$ ipython --no-banner

In [1]: import numpy as np

In [2]: np.set_printoptions(precision=2, suppress=True, linewidth=140)

In [3]: C = np.array([[2, 0, 1, -3, 0, 3, 0],
   ...:     [3, -3, 0, -3, 3, 2, -1],
   ...:     [-1, 1, 3, -2, -3, 3, -1],
   ...:     [0, 2, -1, -2, -1, 1, 3],
   ...:     [1, 2, -1, 2, 1, -3, 1],
   ...:     [2, -3, 1, 3, -2, 3, -3],
   ...:     [-1, -2, 3, 1, 3, 0, 0]])

In [4]: rng = np.random.default_rng(494210)

In [5]: data = (rng.random((20, 7)) < 0.25) @ C

In [6]: print(data)
[[ 0  0  0  0  0  0  0]
 [ 5 -4  0 -2  0  6 -1]
 [ 0  0  0  0  0  0  0]
 [ 0  0  0  0  0  0  0]
 [ 0  0  0  0  0  0  0]
 [ 2  0  1 -3  0  3  0]
 [ 3 -3  0 -3  3  2 -1]
 [-1  1  3 -2 -3  3 -1]
 [ 5 -1  1  2 -1  3 -2]
 [ 2  3  3 -3 -2  3  0]
 [ 0  5  1 -2 -3  1  3]
 [ 2  0  1 -3  0  3  0]
 [ 0 -4  7  2 -2  6 -4]
 [ 0  0  0  0  0  0  0]
 [ 2  0  3  3 -4  3 -3]
 [ 2 -3  1  3 -2  3 -3]
 [ 0  2 -1 -2 -1  1  3]
 [ 1  2 -1  2  1 -3  1]
 [ 0  0  0  0  0  0  0]
 [-2 -1  6 -1  0  3 -1]]

In [7]: P = data @ np.linalg.solve(data.T @ data, data.T)

In [8]: print(np.round(P @ data[:, 1], 2) + 0)
[ 0. -4.  0.  0.  0.  0. -3.  1. -1.  3.  5.  0. -4.  0.  0. -3.  2.  2.  0. -1.]

In [9]: x = np.array([-3, -1, 2, -3, 1, -1, 1])

In [10]: target = data @ x

In [11]: print(np.round(np.linalg.pinv(data) @ data, 2) + 0)
[[1. 0. 0. 0. 0. 0. 0.]
 [0. 1. 0. 0. 0. 0. 0.]
 [0. 0. 1. 0. 0. 0. 0.]
 [0. 0. 0. 1. 0. 0. 0.]
 [0. 0. 0. 0. 1. 0. 0.]
 [0. 0. 0. 0. 0. 1. 0.]
 [0. 0. 0. 0. 0. 0. 1.]]

In [12]: print(target)
[  0 -12   0   0   0   2   3   7 -24   1   2   2   0   0 -19 -18   3  -8   0  18]

In [13]: try:
    ...:     np.linalg.solve(data, target)
    ...: except np.linalg.LinAlgError as e:
    ...:     print(e)
    ...: 
Last 2 dimensions of the array must be square

In [14]: print(np.linalg.solve(data.T @ data, data.T @ target))
[-3. -1.  2. -3.  1. -1.  1.]

In [15]: target = target + 0.3 * rng.normal(size=20)

In [16]: print(target)
[ -0.21 -11.96   0.02   0.05   0.23   2.44   3.15   6.82 -24.52   0.69   1.53   2.12   0.11   0.47 -19.08 -17.7    3.65  -8.38  -0.44
  18.16]

In [17]: coef, *_ = np.linalg.lstsq(data, target)

In [18]: print([round(float(np.linalg.norm(np.linalg.solve(data.T @ data + lam * np.eye(7), data.T @ target))), 2) for lam in (0, 1, 10, 100)])
[5.0, 4.92, 4.36, 2.11]

In [19]: print(np.round(np.linalg.norm(target - data @ coef), 2))
1.09
